$ ipython --no-banner

In [1]: import numpy as np

In [2]: np.set_printoptions(suppress=True, linewidth=120)

In [3]: def tidy(a):
   ...:     return np.round(a, 2) + 0
   ...: 

In [4]: E = np.load("case3.npy")

In [5]: E
Out[5]: 
array([[0, 0, 0, 0, 0],
       [0, 3, 0, 0, 0],
       [0, 0, 2, 0, 0],
       [0, 0, 0, 3, 0],
       [0, 0, 0, 0, 3]])

In [6]: E @ E
Out[6]: 
array([[0, 0, 0, 0, 0],
       [0, 9, 0, 0, 0],
       [0, 0, 4, 0, 0],
       [0, 0, 0, 9, 0],
       [0, 0, 0, 0, 9]])

In [7]: np.prod(np.diag(E)), tidy(np.linalg.det(E))
Out[7]: (np.int64(0), np.float64(0.0))

In [8]: tidy(np.sort(np.linalg.eigvals(E)))
Out[8]: array([0., 2., 3., 3., 3.])

In [9]: U, s, Vt = np.linalg.svd(E)

In [10]: V = Vt[:(s > 1e-8).sum()]

In [11]: rng = np.random.default_rng(74099)

In [12]: vec = E[3] + 3 * E[4] + rng.integers(2) * np.eye(5)[1]

In [13]: vec
Out[13]: array([0., 0., 0., 3., 9.])

In [14]: tidy(np.linalg.norm(vec - V.T @ V @ vec))
Out[14]: np.float64(0.0)

In [15]: M = np.load("out13.npy")

In [16]: M
Out[16]: 
array([[ 4,  5,  6],
       [ 7,  8,  9],
       [10, 11, 12]])

In [17]: # rows and columns are dependent

In [18]: np.kron(np.eye(2, dtype=int), M)
Out[18]: 
array([[ 4,  5,  6,  0,  0,  0],
       [ 7,  8,  9,  0,  0,  0],
       [10, 11, 12,  0,  0,  0],
       [ 0,  0,  0,  4,  5,  6],
       [ 0,  0,  0,  7,  8,  9],
       [ 0,  0,  0, 10, 11, 12]])

In [19]: np.einsum("ij,ji->", M, M)
Out[19]: np.int64(612)

In [20]: np.einsum("ii->", M)
Out[20]: np.int64(24)

In [21]: tidy(np.linalg.det(M[::-1]))
Out[21]: np.float64(0.0)

In [22]: tidy(np.linalg.eigvals(M).sum().real)
Out[22]: np.float64(24.0)

In [23]: tidy(np.poly(M))
Out[23]: array([  1., -24., -18.,   0.])

In [24]: tidy(np.linalg.det(M.T))
Out[24]: np.float64(0.0)

In [25]: M.mean(axis=0)
Out[25]: array([7., 8., 9.])

In [26]: M - M[0]
Out[26]: 
array([[0, 0, 0],
       [3, 3, 3],
       [6, 6, 6]])

In [27]: np.unravel_index(np.abs(M).argmax(), M.shape)
Out[27]: (np.int64(2), np.int64(2))

In [28]: np.diff(M, axis=0)
Out[28]: 
array([[3, 3, 3],
       [3, 3, 3]])

In [29]: tidy(np.linalg.norm(M))
Out[29]: np.float64(25.22)

In [30]: M.sum(axis=1)
Out[30]: array([15, 24, 33])

In [31]: M.sum(axis=0)
Out[31]: array([21, 24, 27])

In [32]: np.abs(M).max()
Out[32]: np.int64(12)

In [33]: W0 = np.load("x.npy")

In [34]: W0
Out[34]: 
array([[ 1.81,  1.11, -2.32,  2.09, -2.61, -0.25],
       [-1.61,  0.96,  2.16,  0.66, -0.68, -3.05],
       [ 1.68, -0.48,  2.88,  0.99,  0.61,  0.55],
       [ 1.51, -1.55,  1.29, -2.59, -2.56, -0.26],
       [-1.26,  2.2 ,  1.28, -0.27, -1.11,  2.05]])

In [35]: np.abs(np.diag(np.linalg.qr(M)[1])) > 1e-9
Out[35]: array([ True,  True, False])

In [36]: np.allclose(M[:-1].T @ np.linalg.lstsq(M[:-1].T, M[-1])[0], M[-1])
Out[36]: True

In [37]: np.unique(M.round(6), axis=0).shape
Out[37]: (3, 3)

In [38]: tidy(M @ np.linalg.pinv(M) @ M)
Out[38]: 
array([[ 4.,  5.,  6.],
       [ 7.,  8.,  9.],
       [10., 11., 12.]])

In [39]: C2 = W0.T @ W0

In [40]: (W0 @ W0.T).shape
Out[40]: (5, 5)

In [41]: tidy(np.linalg.eigvalsh(C2)[::-1])
Out[41]: array([25.01, 20.31, 16.44, 13.26, 10.75,  0.  ])

In [42]: np.allclose(C2, C2.T)
Out[42]: True

In [43]: tidy(np.linalg.svd(W0, compute_uv=False) ** 2)
Out[43]: array([25.01, 20.31, 16.44, 13.26, 10.75])

In [44]: tidy(np.diag(C2))
Out[44]: array([12.56,  9.63, 21.64, 12.56, 15.43, 13.94])

In [45]: feats = np.array([[0, -1, 0, 0, -1, -1],
    ...:     [-1, 0, 5, 0, -3, 1],
    ...:     [0, 5, 4, 4, -2, -2],
    ...:     [0, 0, 4, -2, 1, -4],
    ...:     [-1, -3, -2, 1, -4, 1],
    ...:     [-1, 1, -2, -4, 1, -4]])

In [46]: tidy(np.linalg.norm(feats, 2) / np.linalg.norm(feats))
Out[46]: np.float64(0.66)

In [47]: np.linalg.cond(feats) > 100
Out[47]: np.False_

In [48]: tidy(np.abs(np.linalg.svd(feats)[2][-1]))
Out[48]: array([0.88, 0.14, 0.04, 0.29, 0.35, 0.04])

In [49]: [round(float(x), 2) for x in np.linalg.svd(feats, compute_uv=False)[:3]]
Out[49]: [9.55, 8.17, 5.54]

In [50]: vec = np.array([0, 3, 1, 3, 3, 2])

In [51]: h = np.maximum(feats @ vec, 0)

In [52]: feats.T @ h
Out[52]: array([  0, 105,  84,  84, -42, -42])

In [53]: np.maximum(feats @ vec, 0) - np.maximum(-feats @ vec, 0)
Out[53]: array([ -8,  -2,  21,  -7, -18, -16])

In [54]: tidy(np.tanh(feats @ vec))
Out[54]: array([-1.  , -0.96,  1.  , -1.  , -1.  , -1.  ])

In [55]: feats * (h > 1e-9)[:, None]
Out[55]: 
array([[ 0,  0,  0,  0,  0,  0],
       [ 0,  0,  0,  0,  0,  0],
       [ 0,  5,  4,  4, -2, -2],
       [ 0,  0,  0,  0,  0,  0],
       [ 0,  0,  0,  0,  0,  0],
       [ 0,  0,  0,  0,  0,  0]])

In [56]: np.maximum(feats @ (3 * vec), 0)
Out[56]: array([ 0,  0, 63,  0,  0,  0])

In [57]: np.flatnonzero(h > 1e-9)
Out[57]: array([2])

In [58]: evals, V = np.linalg.eigh(feats)

In [59]: tidy(V.T @ V)
Out[59]: 
array([[1., 0., 0., 0., 0., 0.],
       [0., 1., 0., 0., 0., 0.],
       [0., 0., 1., 0., 0., 0.],
       [0., 0., 0., 1., 0., 0.],
       [0., 0., 0., 0., 1., 0.],
       [0., 0., 0., 0., 0., 1.]])

In [60]: np.abs(V[:, -1]).round(6).argmax()
Out[60]: np.int64(2)

In [61]: tidy(np.linalg.eigvalsh(feats).min())
Out[61]: np.float64(-8.17)

In [62]: try:
    ...:     np.linalg.cholesky(feats)
    ...: except np.linalg.LinAlgError as e:
    ...:     print("failed:", e)
    ...: 
failed: Matrix is not positive definite

In [63]: np.all(np.linalg.eigvalsh(feats) > 0)
Out[63]: np.False_

In [64]: mat = np.array([[0, -5, 0, 0, 0, 0],
    ...:     [0, 0, 0, 0, 0, 0],
    ...:     [0, 0, 5, 0, 0, 0],
    ...:     [0, 0, 0, 0, 0, -1],
    ...:     [4, 0, 0, 0, 0, 0],
    ...:     [0, 0, 0, -5, 0, 0]])

In [65]: lab = rng.permutation(6)

In [66]: lab
Out[66]: array([4, 5, 0, 3, 1, 2])

In [67]: B = mat[lab][:, lab]

In [68]: tidy(np.sort(np.abs(np.linalg.eigvals(B))))
Out[68]: array([0.  , 0.  , 0.  , 2.24, 2.24, 5.  ])

In [69]: np.allclose(B, mat)
Out[69]: False

In [70]: np.trace(B)
Out[70]: np.int64(5)
